In [1]: import numpy as np

In [2]: np.set_printoptions(suppress=True, linewidth=200)

In [3]: def tidy(a):
   ...:     return np.round(a, 2) + 0
   ...: 

In [4]: M = np.load("x.npy")

In [5]: M
Out[5]: 
array([[ -9.,   6.,  -6.,  -6.],
       [ 12., -15.,  12.,  12.],
       [  6.,  -6.,   3.,   6.],
       [ 18., -18.,  18.,  15.]])

In [6]: rng = np.random.default_rng(335)

In [7]: labels = rng.permutation(4)

In [8]: labels
Out[8]: array([2, 0, 1, 3])

In [9]: Y = M[labels][:, labels]

In [10]: tidy(np.sort(np.abs(np.linalg.eigvals(Y))))
Out[10]: array([3., 3., 3., 3.])

In [11]: np.allclose(Y, M)
Out[11]: False

In [12]: np.trace(Y)
Out[12]: np.float64(-6.0)

In [13]: Y
Out[13]: 
array([[  3.,   6.,  -6.,   6.],
       [ -6.,  -9.,   6.,  -6.],
       [ 12.,  12., -15.,  12.],
       [ 18.,  18., -18.,  15.]])

In [14]: Y = np.linalg.inv(M)

In [15]: tidy(np.linalg.inv(Y))
Out[15]: 
array([[ -9.,   6.,  -6.,  -6.],
       [ 12., -15.,  12.,  12.],
       [  6.,  -6.,   3.,   6.],
       [ 18., -18.,  18.,  15.]])

In [16]: u, v = M[2], M[3]

In [17]: u @ u
Out[17]: np.float64(117.0)

In [18]: u @ v
Out[18]: np.float64(360.0)

In [19]: p = (u @ v) / (u @ u) * u

In [20]: tidy(p)
Out[20]: array([ 18.46, -18.46,   9.23,  18.46])

In [21]: tidy(v - p)
Out[21]: array([-0.46,  0.46,  8.77, -3.46])

In [22]: np.linalg.matrix_rank(np.outer(u, v))
Out[22]: np.int64(1)
